% python3 -q
>>> import numpy as np
>>> from numpy import linalg as LA
>>> np.set_printoptions(precision=2, suppress=True, linewidth=140, floatmode="fixed")
>>> def rd(a):
...     return np.round(a, 2) + 0
... 
>>> K = np.load("case13.npy")
>>> K
array([[ 2.66, -0.90,  0.80, -2.00],
       [ 1.25, -0.40,  1.10, -0.20],
       [-0.92,  0.30,  0.00,  0.00],
       [-0.33,  0.10,  0.00, -0.50],
       [ 6.29, -2.10,  0.80,  0.00],
       [-1.52,  0.50,  1.50,  3.10],
       [-2.75,  0.90,  0.10,  0.80],
       [ 0.24, -0.10,  1.10, -2.20],
       [ 0.19, -0.10,  1.00,  0.30],
       [ 5.37, -1.80,  0.80, -0.30],
       [ 0.06,  0.00, -0.60,  0.60],
       [ 3.79, -1.30,  1.10,  1.60],
       [ 1.75, -0.60,  2.00, -0.50],
       [ 1.86, -0.60, -0.70, -1.10],
       [-1.33,  0.40,  1.60,  1.00],
       [-2.39,  0.80, -0.50, -0.10],
       [ 1.79, -0.60,  0.10, -0.30]])
>>> out = np.c_[K[:, :3] @ np.array([[3, 5, 0], [1, 3, 1], [4, 1, 1]]), np.array([2, 2, 0, 1, 3, 1, 0, 2, 3, 2, 0, 2, 2, 2, 2, 2, 0])]
>>> rd(out)
array([[ 10.28,  11.40,  -0.10,   2.00],
       [  7.75,   6.15,   0.70,   2.00],
       [ -2.46,  -3.70,   0.30,   0.00],
       [ -0.89,  -1.35,   0.10,   1.00],
       [ 19.97,  25.95,  -1.30,   3.00],
       [  1.94,  -4.60,   2.00,   1.00],
       [ -6.95, -10.95,   1.00,   0.00],
       [  5.02,   2.00,   1.00,   2.00],
       [  4.47,   1.65,   0.90,   3.00],
       [ 17.51,  22.25,  -1.00,   2.00],
       [ -2.22,  -0.30,  -0.60,   0.00],
       [ 14.47,  16.15,  -0.20,   2.00],
       [ 12.65,   8.95,   1.40,   2.00],
       [  2.18,   6.80,  -1.30,   2.00],
       [  2.81,  -3.85,   2.00,   2.00],
       [ -8.37, -10.05,   0.30,   2.00],
       [  5.17,   7.25,  -0.50,   0.00]])
>>> rd(LA.lstsq(K, out[:, 0])[0])
array([3.00, 1.00, 4.00, 0.00])
>>> LA.matrix_rank(out)
np.int64(4)
